$ python -q
>>> import numpy as np
>>> np.set_printoptions(precision=2, suppress=True, linewidth=140, sign=" ")
>>> rng = np.random.default_rng(68988)
>>> lab = rng.integers(0, 3, 4)
>>> E = (lab[:, None] == lab) * -3 + np.eye(4)
>>> E
array([[-2.,  0., -3., -3.],
       [ 0., -2.,  0.,  0.],
       [-3.,  0., -2., -3.],
       [-3.,  0., -3., -2.]])
>>> P = np.triu(np.array([[4, -7, 5, 5], [-5, 5, -9, 1], [-6, -5, 1, 0], [2, 9, 7, -6]]), 1) + np.eye(4)
>>> B = P @ E @ np.linalg.inv(P)
>>> B
array([[  -32.,  -210., -1758.,   342.],
       [   24.,   166.,  1389.,  -261.],
       [   -3.,   -21.,  -176.,    33.],
       [   -3.,   -21.,  -177.,    34.]])
>>> round(float(np.linalg.det(B)), 2)
16.0
>>> np.linalg.matrix_rank(B)
np.int64(4)
>>> Q = E.astype(float).copy()
>>> for j in range(4):
...     Q[:, j] -= Q[:, :j] @ (Q[:, :j].T @ Q[:, j])
...     Q[:, j] /= np.linalg.norm(Q[:, j])
... 
>>> Q
array([[-0.43,  0.  , -0.78, -0.46],
       [ 0.  , -1.  ,  0.  ,  0.  ],
       [-0.64,  0.  ,  0.62, -0.46],
       [-0.64,  0.  , -0.1 ,  0.76]])
>>> Q, _ = np.linalg.qr(np.array([[-2.1, 0.6, -1.2, -1.2],
...     [-0.4, 1.2, 0.2, 1.4],
...     [-0.9, -1.5, -0.3, 0.7],
...     [-0.3, -1.1, -1.0, 0.1]]))
>>> vals = np.array([-3, 3, 3, 0])
>>> F = Q @ np.diag(vals) @ Q.T
>>> F
array([[-2.11, -0.19, -1.91, -0.27],
       [-0.19,  0.85, -0.85, -1.27],
       [-1.91, -0.85,  2.01, -0.56],
       [-0.27, -1.27, -0.56,  2.25]])
>>> vals, vecs = np.linalg.eigh(F)
>>> vecs @ np.diag(vals) @ vecs.T
array([[-2.11, -0.19, -1.91, -0.27],
       [-0.19,  0.85, -0.85, -1.27],
       [-1.91, -0.85,  2.01, -0.56],
       [-0.27, -1.27, -0.56,  2.25]])
>>> np.unique(vals.round(6) + 0, return_counts=True)[1]
array([ 1,  1,  2])
>>> (vals > 1e-8).sum(), (vals < -1e-8).sum()
(np.int64(2), np.int64(1))
>>> vals.round(2) + 0
array([-3.,  0.,  3.,  3.])
>>> np.round(np.linalg.eigvalsh(F @ F), 2) + 0
array([ 0.,  9.,  9.,  9.])
>>> np.round(np.linalg.svd(F, compute_uv=False), 2) + 0
array([ 3.,  3.,  3.,  0.])
>>> np.linalg.eigvalsh(F + 2 * np.eye(4))
array([-1.,  2.,  5.,  5.])
>>> np.round(vecs.T @ vecs, 2) + 0
array([[ 1.,  0.,  0.,  0.],
       [ 0.,  1.,  0.,  0.],
       [ 0.,  0.,  1.,  0.],
       [ 0.,  0.,  0.,  1.]])
>>> B = np.array([[-2, 1], [-1, 1]])
>>> M = np.triu(B, 1)
>>> M
array([[ 0,  1],
       [ 0,  0]])
>>> np.linalg.pinv(M)
array([[ 0.,  0.],
       [ 1.,  0.]])
>>> np.linalg.svd(M, compute_uv=False)
array([ 1.,  0.])
>>> M.T @ M
array([[ 0,  0],
       [ 0,  1]])
>>> np.linalg.norm(M, axis=0)
array([ 0.,  1.])
>>> np.argsort(-np.linalg.norm(M, axis=0).round(6), kind="stable")[:3]
array([ 1,  0])
>>> np.linalg.matrix_rank(M, rtol=0.1)
np.int64(1)
>>> [round(float(x), 2) for x in np.linalg.svd(M, compute_uv=False)[:3]]
[1.0, 0.0]
>>> np.round(np.linalg.det(M[::-1]), 2)
np.float64(0.0)
>>> np.kron(np.eye(2, dtype=int), M)
array([[ 0,  1,  0,  0],
       [ 0,  0,  0,  0],
       [ 0,  0,  0,  1],
       [ 0,  0,  0,  0]])
>>> np.einsum("ij,ji->", M, M)
np.int64(0)
>>> np.round(np.linalg.det(M.T), 2)
np.float64(0.0)
>>> round(float(np.linalg.det(2 * M)), 2), round(float(np.linalg.det(M)), 2)
(0.0, 0.0)
